$ python -q
>>> import numpy as np
>>> from numpy import linalg as LA
>>> np.set_printoptions(precision=1, suppress=True, linewidth=160)
>>> tidy = lambda a: np.round(a, 1) + 0
>>> arr = np.load("mat.npy")
>>> print(arr)
[[1 2 0 3 0 2 2 2]
 [2 1 2 0 3 0 2 2]
 [2 2 1 2 0 3 0 2]
 [2 2 2 1 2 0 3 0]
 [0 2 2 2 1 2 0 3]
 [3 0 2 2 2 1 2 0]
 [0 3 0 2 2 2 1 2]
 [2 0 3 0 2 2 2 1]]
>>> rng = np.random.default_rng(62)
>>> z = rng.permutation(8)
>>> print(z)
[0 7 4 1 6 3 5 2]
>>> other = arr[z][:, z]
>>> print(np.diag(other))
[1 1 1 1 1 1 1 1]
>>> print(tidy(LA.det(other)), tidy(LA.det(arr[z])))
-2592.0 -2592.0
>>> def softmax(z):
...     e = np.exp(z - z.max(axis=-1, keepdims=True))
...     return e / e.sum(axis=-1, keepdims=True)
... 
>>> print(softmax(arr).sum(axis=1))
[1. 1. 1. 1. 1. 1. 1. 1.]
>>> print(tidy(softmax(arr[1] + -3)))
[0.1 0.1 0.1 0.  0.4 0.  0.1 0.1]
>>> scores = arr @ arr.T / np.sqrt(8)
>>> print(tidy(softmax(scores)))
[[0.6 0.  0.1 0.  0.1 0.  0.1 0. ]
 [0.  0.6 0.  0.1 0.  0.1 0.  0.1]
 [0.1 0.  0.6 0.  0.1 0.  0.1 0. ]
 [0.  0.1 0.  0.6 0.  0.1 0.  0.1]
 [0.1 0.  0.1 0.  0.6 0.  0.1 0. ]
 [0.  0.1 0.  0.1 0.  0.6 0.  0.1]
 [0.1 0.  0.1 0.  0.1 0.  0.6 0. ]
 [0.  0.1 0.  0.1 0.  0.1 0.  0.6]]
>>> print(tidy(softmax(scores)[1] @ arr))
[2.  1.  2.1 0.4 2.6 0.4 2.1 1.4]
>>> print(softmax(scores).round(6).argmax(axis=1))
[0 1 2 3 4 5 6 7]
>>> print(tidy(softmax(scores + np.triu(np.full(scores.shape, -np.inf), 1))))
[[1.  0.  0.  0.  0.  0.  0.  0. ]
 [0.  1.  0.  0.  0.  0.  0.  0. ]
 [0.2 0.  0.8 0.  0.  0.  0.  0. ]
 [0.  0.2 0.  0.8 0.  0.  0.  0. ]
 [0.1 0.  0.2 0.  0.7 0.  0.  0. ]
 [0.  0.1 0.  0.2 0.  0.7 0.  0. ]
 [0.1 0.  0.1 0.  0.1 0.  0.6 0. ]
 [0.  0.1 0.  0.1 0.  0.1 0.  0.6]]
>>> E = np.load("arr.npy")
>>> print(E)
[[0 0 0 1 0 0 0 0]
 [0 0 0 0 1 0 1 1]
 [0 0 0 0 1 1 0 0]
 [1 0 0 0 0 0 0 0]
 [0 1 1 0 0 0 1 1]
 [0 0 1 0 0 0 1 1]
 [0 1 0 0 1 1 0 1]
 [0 1 0 0 1 1 1 0]]
>>> vals, V = LA.eigh(E)
>>> x0 = np.array([-8, 4, 8, 2, 1, -5, 2, -1])
>>> print(np.abs(E).sum(axis=1).max(), tidy(np.abs(vals).max()))
4 3.5
>>> print(tidy(V * np.abs(vals) @ V.T))
[[ 1.   0.   0.   0.   0.   0.   0.   0. ]
 [ 0.   1.5  0.2  0.   0.4  0.6  0.4  0.4]
 [ 0.   0.2  1.1  0.  -0.3  0.   0.6  0.6]
 [ 0.   0.   0.   1.   0.   0.   0.   0. ]
 [ 0.   0.4 -0.3  0.   1.6  0.9  0.5  0.5]
 [ 0.   0.6  0.   0.   0.9  1.3  0.1  0.1]
 [ 0.   0.4  0.6  0.   0.5  0.1  1.7  0.7]
 [ 0.   0.4  0.6  0.   0.5  0.1  0.7  1.7]]
>>> print(tidy(V * np.maximum(vals, 0) @ V.T))
[[0.5 0.  0.  0.5 0.  0.  0.  0. ]
 [0.  0.7 0.1 0.  0.7 0.3 0.7 0.7]
 [0.  0.1 0.5 0.  0.4 0.5 0.3 0.3]
 [0.5 0.  0.  0.5 0.  0.  0.  0. ]
 [0.  0.7 0.4 0.  0.8 0.5 0.7 0.7]
 [0.  0.3 0.5 0.  0.5 0.7 0.5 0.5]
 [0.  0.7 0.3 0.  0.7 0.5 0.8 0.8]
 [0.  0.7 0.3 0.  0.7 0.5 0.8 0.8]]
>>> print((np.sign(V[:, -1].round(6)) == np.sign(V[0, -1].round(6))).astype(int))
[1 0 0 1 0 0 0 0]
